% python3 -q
>>> import numpy as np
>>> from numpy import linalg as LA
>>> np.set_printoptions(precision=3, suppress=True, linewidth=140)
>>> def tidy(a):
...     return np.round(a, 3) + 0
... 
>>> feats = np.load("run11.npy")
>>> feats
array([[ 0,  0, -1,  4,  2, -4,  5,  0,  1,  1, -3, -3, -4, -1],
       [ 2, -1,  1,  4, -5,  5,  2, -3,  4, -2,  1,  1,  4, -4],
       [-2,  1, -2,  4,  4, -5,  1,  0,  1,  0,  3,  4,  1, -4],
       [ 1, -1,  4, -5, -3, -4,  3,  5,  2,  4, -4,  0,  4, -4],
       [ 5,  2,  2,  4, -1,  4,  5,  5,  5, -2, -5,  3,  5,  3],
       [-3,  5,  5,  0, -3,  5, -2, -4, -3,  4, -3, -4, -1,  5],
       [ 1,  0,  1,  3,  5, -2,  3,  2, -5, -1, -1,  0, -4,  3]])
>>> left, s, vt = LA.svd(feats, full_matrices=False)
>>> tidy(left.T @ left)
array([[1., 0., 0., 0., 0., 0., 0.],
       [0., 1., 0., 0., 0., 0., 0.],
       [0., 0., 1., 0., 0., 0., 0.],
       [0., 0., 0., 1., 0., 0., 0.],
       [0., 0., 0., 0., 1., 0., 0.],
       [0., 0., 0., 0., 0., 1., 0.],
       [0., 0., 0., 0., 0., 0., 1.]])
>>> tidy(s / s[0])
array([1.   , 0.939, 0.772, 0.741, 0.503, 0.377, 0.249])
>>> tidy(vt @ vt.T)
array([[1., 0., 0., 0., 0., 0., 0.],
       [0., 1., 0., 0., 0., 0., 0.],
       [0., 0., 1., 0., 0., 0., 0.],
       [0., 0., 0., 1., 0., 0., 0.],
       [0., 0., 0., 0., 1., 0., 0.],
       [0., 0., 0., 0., 0., 1., 0.],
       [0., 0., 0., 0., 0., 0., 1.]])
>>> tidy(s)
array([17.15 , 16.105, 13.244, 12.71 ,  8.628,  6.466,  4.274])
